>>> import numpy as np
>>> np.set_printoptions(suppress=True, linewidth=100)
>>> rng = np.random.default_rng(6526)
>>> feats = np.triu(rng.random((11, 11)) < 0.2, 1).astype(int)
>>> feats = feats + feats.T
>>> feats
array([[0, 0, 1, 0, 0, 0, 0, 1, 0, 0, 0],
       [0, 0, 1, 1, 0, 1, 0, 0, 0, 1, 0],
       [1, 1, 0, 1, 0, 0, 0, 0, 0, 0, 1],
       [0, 1, 1, 0, 1, 0, 0, 1, 0, 1, 0],
       [0, 0, 0, 1, 0, 0, 0, 0, 0, 0, 0],
       [0, 1, 0, 0, 0, 0, 0, 0, 0, 0, 0],
       [0, 0, 0, 0, 0, 0, 0, 0, 0, 0, 0],
       [1, 0, 0, 1, 0, 0, 0, 0, 1, 0, 0],
       [0, 0, 0, 0, 0, 0, 0, 1, 0, 0, 0],
       [0, 1, 0, 1, 0, 0, 0, 0, 0, 0, 0],
       [0, 0, 1, 0, 0, 0, 0, 0, 0, 0, 0]])
>>> # splits into 2 blocks
>>> evals, V = np.linalg.eigh(feats)
>>> vec = np.array([0, -3, 3, 4, 4, 5, -3, -4, 3, -3, 0])
>>> vec @ feats @ vec
np.int64(-78)
>>> np.round(np.linalg.eigvalsh(feats[1:, 1:]), 2) + 0
array([-2.14, -1.79, -0.86, -0.65,  0.  ,  0.  ,  0.52,  0.77,  1.17,  2.97])
>>> np.abs(feats).sum(axis=1).max(), np.round(np.abs(evals).max(), 2)
(np.int64(5), np.float64(3.12))
>>> (np.sign(V[:, -1].round(6)) == np.sign(V[0, -1].round(6))).astype(int)
array([1, 1, 1, 1, 1, 1, 0, 1, 1, 1, 1])
>>> np.round(np.sort(np.abs(np.linalg.eigvals(feats))), 2) + 0
array([0.  , 0.  , 0.  , 0.55, 0.83, 1.  , 1.  , 1.42, 1.79, 2.46, 3.12])
>>> (feats + feats.T) / 2
array([[0., 0., 1., 0., 0., 0., 0., 1., 0., 0., 0.],
       [0., 0., 1., 1., 0., 1., 0., 0., 0., 1., 0.],
       [1., 1., 0., 1., 0., 0., 0., 0., 0., 0., 1.],
       [0., 1., 1., 0., 1., 0., 0., 1., 0., 1., 0.],
       [0., 0., 0., 1., 0., 0., 0., 0., 0., 0., 0.],
       [0., 1., 0., 0., 0., 0., 0., 0., 0., 0., 0.],
       [0., 0., 0., 0., 0., 0., 0., 0., 0., 0., 0.],
       [1., 0., 0., 1., 0., 0., 0., 0., 1., 0., 0.],
       [0., 0., 0., 0., 0., 0., 0., 1., 0., 0., 0.],
       [0., 1., 0., 1., 0., 0., 0., 0., 0., 0., 0.],
       [0., 0., 1., 0., 0., 0., 0., 0., 0., 0., 0.]])
